% python3 -q
>>> import numpy as np
>>> np.set_printoptions(precision=3, suppress=True, linewidth=200)
>>> rng = np.random.default_rng(727)
>>> th = np.sort(rng.uniform(-2, 2, 20))
>>> m1 = np.c_[th, th ** 2, th ** 3] @ np.array([[-3, 5, 4, 0, 1, 4, 5, 5, -1, -4, 3],
...     [0, 3, 3, -4, 5, -1, 5, -3, 0, 4, 0],
...     [0, -5, 4, -5, -5, -1, 2, 3, -2, 4, -5]])
>>> m1
array([[  5.729,  36.204, -24.549,  20.228,  51.134,  -4.322,  -5.241, -41.374,  15.835,  -5.627,  29.084],
       [  4.464,  15.679, -12.49 ,   7.618,  26.06 ,  -4.872,  -2.959, -23.969,   8.078,   1.629,  12.012],
       [  4.049,  11.012,  -9.769,   5.008,  20.054,  -4.762,  -2.558, -19.591,   6.268,   2.85 ,   8.246],
       [  4.004,  10.556,  -9.503,   4.761,  19.456,  -4.742,  -2.521, -19.147,   6.089,   2.955,   7.881],
       [  3.898,   9.539,  -8.909,   4.217,  18.114,  -4.692,  -2.443, -18.145,   5.688,   3.175,   7.073],
       [  3.832,   8.926,  -8.55 ,   3.893,  17.298,  -4.657,  -2.397, -17.531,   5.445,   3.3  ,   6.587],
       [  3.034,   3.184,  -5.115,   1.081,   9.275,  -4.034,  -2.011, -11.229,   3.08 ,   3.999,   2.138],
       [  2.263,   0.082,  -3.027,  -0.13 ,   4.237,  -3.157,  -1.785,  -6.767,   1.613,   3.577,  -0.117],
       [  2.131,  -0.246,  -2.761,  -0.226,   3.604,  -2.987,  -1.746,  -6.14 ,   1.427,   3.426,  -0.339],
       [  2.052,  -0.417,  -2.612,  -0.272,   3.254,  -2.883,  -1.721,  -5.782,   1.324,   3.327,  -0.452],
       [  1.527,  -1.109,  -1.786,  -0.377,   1.445,  -2.163,  -1.513,  -3.717,   0.773,   2.544,  -0.868],
       [  1.322,  -1.193,  -1.522,  -0.349,   0.958,  -1.871,  -1.404,  -3.043,   0.612,   2.197,  -0.894],
       [  0.164,  -0.264,  -0.211,  -0.011,  -0.039,  -0.222,  -0.259,  -0.283,   0.055,   0.23 ,  -0.163],
       [ -1.021,   1.853,   1.868,  -0.661,   0.723,   1.207,   2.361,   1.473,  -0.419,  -0.74 ,   0.824],
       [ -1.202,   2.164,   2.342,  -0.964,   0.882,   1.378,   2.935,   1.715,  -0.529,  -0.703,   0.88 ],
       [ -3.144,   2.781,  12.087, -10.144,   0.785,   1.943,  13.03 ,   5.397,  -3.349,   4.802,  -2.609],
       [ -3.646,   1.532,  16.473, -14.883,  -0.375,   1.589,  17.052,   7.031,  -4.805,   8.227,  -5.329],
       [ -3.974,   0.264,  19.865, -18.646,  -1.525,   1.219,  20.05 ,   8.334,  -5.975,  11.022,  -7.651],
       [ -5.824, -15.569,  48.337, -51.657, -15.797,  -3.32 ,  43.183,  20.35 , -16.574,  36.575, -30.758],
       [ -5.943, -17.198,  50.802, -54.578, -17.273,  -3.776,  45.081,  21.458, -17.532,  38.878, -32.935]])
>>> round(np.linalg.norm(m1, "nuc"), 3)
np.float64(287.829)
>>> round(float(np.linalg.norm(m1[9], 1)), 3), np.round(np.linalg.norm(m1[9], np.inf), 3)
(24.095, np.float64(5.782))
>>> np.round(np.linalg.norm(m1, 2), 3)
np.float64(179.14)
